>>> import numpy as np
>>> np.set_printoptions(precision=2, suppress=True, linewidth=200)
>>> rnd = lambda a: np.round(a, 2) + 0
>>> arr = np.array([[-5, 0, 0, 0, -3], [0, 4, 0, -5, 0], [-2, 0, -3, 0, 0]])
>>> x = np.array([3, 0, -1, 3, 3])
>>> a = np.maximum(arr @ x, 0)
>>> arr.T @ a
array([0, 0, 0, 0, 0])
>>> rnd(np.tanh(arr @ x))
array([-1., -1., -1.])
>>> print(np.maximum(arr @ x, 0) - np.maximum(-arr @ x, 0))
[-24 -15  -3]
>>> arr * (a > 1e-9)[:, None]
array([[0, 0, 0, 0, 0],
       [0, 0, 0, 0, 0],
       [0, 0, 0, 0, 0]])
>>> a
array([0, 0, 0])
>>> w1 = np.array([[-1, 2, 1], [-3, 2, 1], [0, -2, 2], [-2, 2, 0], [0, -3, 3]])
>>> coef = np.array([2, -1, -2])
>>> act = np.maximum(arr @ w1 + coef, 0)
>>> rnd((act > 0).mean(axis=0))
array([0.67, 0.33, 0.33])
>>> (act > 0).astype(int)
array([[1, 0, 0],
       [0, 0, 1],
       [1, 1, 0]])
>>> np.linalg.matrix_rank(act)
np.int64(3)
>>> basis = np.array([[3, 1], [1, 0], [2, 0]])
>>> w1 @ basis
array([[ 1, -1],
       [-5, -3],
       [ 2,  0],
       [-4, -2],
       [ 3,  0]])
>>> act @ basis
array([[21,  7],
       [ 4,  0],
       [13,  4]])
>>> def softmax(z):
...     e = np.exp(z - z.max(axis=-1, keepdims=True))
...     return e / e.sum(axis=-1, keepdims=True)
... 
>>> rnd(softmax(arr[1]))
array([0.02, 0.95, 0.02, 0.  , 0.02])
>>> print(rnd(softmax(10 * arr[1])))
[0. 1. 0. 0. 0.]
>>> att = arr @ arr.T / np.sqrt(5)
>>> rnd(softmax(att))
array([[1.  , 0.  , 0.  ],
       [0.  , 1.  , 0.  ],
       [0.21, 0.  , 0.79]])
>>> print(softmax(att).round(6).argmax(axis=1))
[0 1 2]
>>> rnd(softmax(att + np.triu(np.full(att.shape, -np.inf), 1)))
array([[1.  , 0.  , 0.  ],
       [0.  , 1.  , 0.  ],
       [0.21, 0.  , 0.79]])
>>> E = np.load("dump.npy")
>>> rnd(E)
array([[ 0.19, -0.15, -0.01, -0.27, -0.2 , -0.13],
       [-0.15,  0.69,  0.28, -0.11,  0.02,  0.31],
       [-0.01,  0.28,  0.7 ,  0.09, -0.11, -0.33],
       [-0.27, -0.11,  0.09,  0.67,  0.34, -0.11],
       [-0.2 ,  0.02, -0.11,  0.34,  0.25,  0.13],
       [-0.13,  0.31, -0.33, -0.11,  0.13,  0.49]])
>>> B = E / np.sqrt((E ** 2).mean(axis=1, keepdims=True))
>>> rnd(B[4])
array([-0.99,  0.11, -0.56,  1.66,  1.23,  0.65])
>>> r = np.linalg.matrix_rank(E)
>>> r
np.int64(3)
>>> null = np.linalg.svd(E)[2][r:].T
>>> print(np.linalg.matrix_rank(E.T @ E), np.linalg.matrix_rank(E @ E.T))
3 3
>>> np.allclose(E @ null, 0)
True
>>> rnd(null @ null.T)
array([[ 0.81,  0.15,  0.01,  0.27,  0.2 ,  0.13],
       [ 0.15,  0.31, -0.28,  0.11, -0.02, -0.31],
       [ 0.01, -0.28,  0.3 , -0.09,  0.11,  0.33],
       [ 0.27,  0.11, -0.09,  0.33, -0.34,  0.11],
       [ 0.2 , -0.02,  0.11, -0.34,  0.75, -0.13],
       [ 0.13, -0.31,  0.33,  0.11, -0.13,  0.51]])
>>> [int(np.linalg.matrix_rank(E[:, :j + 1])) for j in range(6)]
[1, 2, 3, 3, 3, 3]
>>> mat = np.loadtxt("test14.csv", delimiter=",")
>>> mat
array([[3., 7., 3.],
       [3., 7., 3.],
       [0., 0., 3.],
       [5., 9., 3.],
       [3., 7., 3.],
       [0., 1., 3.],
       [0., 3., 3.],
       [0., 0., 3.],
       [1., 5., 3.],
       [0., 1., 3.],
       [0., 3., 3.],
       [0., 0., 3.],
       [0., 3., 3.],
       [3., 7., 3.],
       [0., 1., 3.],
       [0., 1., 3.],
       [0., 3., 3.],
       [0., 1., 3.],
       [0., 3., 3.],
       [5., 9., 3.],
       [0., 1., 3.],
       [0., 0., 3.],
       [5., 9., 3.],
       [0., 1., 3.],
       [0., 0., 3.],
       [0., 0., 3.]])
>>> B = mat / np.sqrt((mat ** 2).mean(axis=1, keepdims=True))
>>> print(rnd(np.linalg.norm(B, axis=1)))
[1.73 1.73 1.73 1.73 1.73 1.73 1.73 1.73 1.73 1.73 1.73 1.73 1.73 1.73 1.73 1.73 1.73 1.73 1.73 1.73 1.73 1.73 1.73 1.73 1.73 1.73]
>>> rnd(mat - mat.mean(axis=1, keepdims=True))
array([[-1.33,  2.67, -1.33],
       [-1.33,  2.67, -1.33],
       [-1.  , -1.  ,  2.  ],
       [-0.67,  3.33, -2.67],
       [-1.33,  2.67, -1.33],
       [-1.33, -0.33,  1.67],
       [-2.  ,  1.  ,  1.  ],
       [-1.  , -1.  ,  2.  ],
       [-2.  ,  2.  ,  0.  ],
       [-1.33, -0.33,  1.67],
       [-2.  ,  1.  ,  1.  ],
       [-1.  , -1.  ,  2.  ],
       [-2.  ,  1.  ,  1.  ],
       [-1.33,  2.67, -1.33],
       [-1.33, -0.33,  1.67],
       [-1.33, -0.33,  1.67],
       [-2.  ,  1.  ,  1.  ],
       [-1.33, -0.33,  1.67],
       [-2.  ,  1.  ,  1.  ],
       [-0.67,  3.33, -2.67],
       [-1.33, -0.33,  1.67],
       [-1.  , -1.  ,  2.  ],
       [-0.67,  3.33, -2.67],
       [-1.33, -0.33,  1.67],
       [-1.  , -1.  ,  2.  ],
       [-1.  , -1.  ,  2.  ]])
>>> rnd(B[14])
array([0.  , 0.55, 1.64])
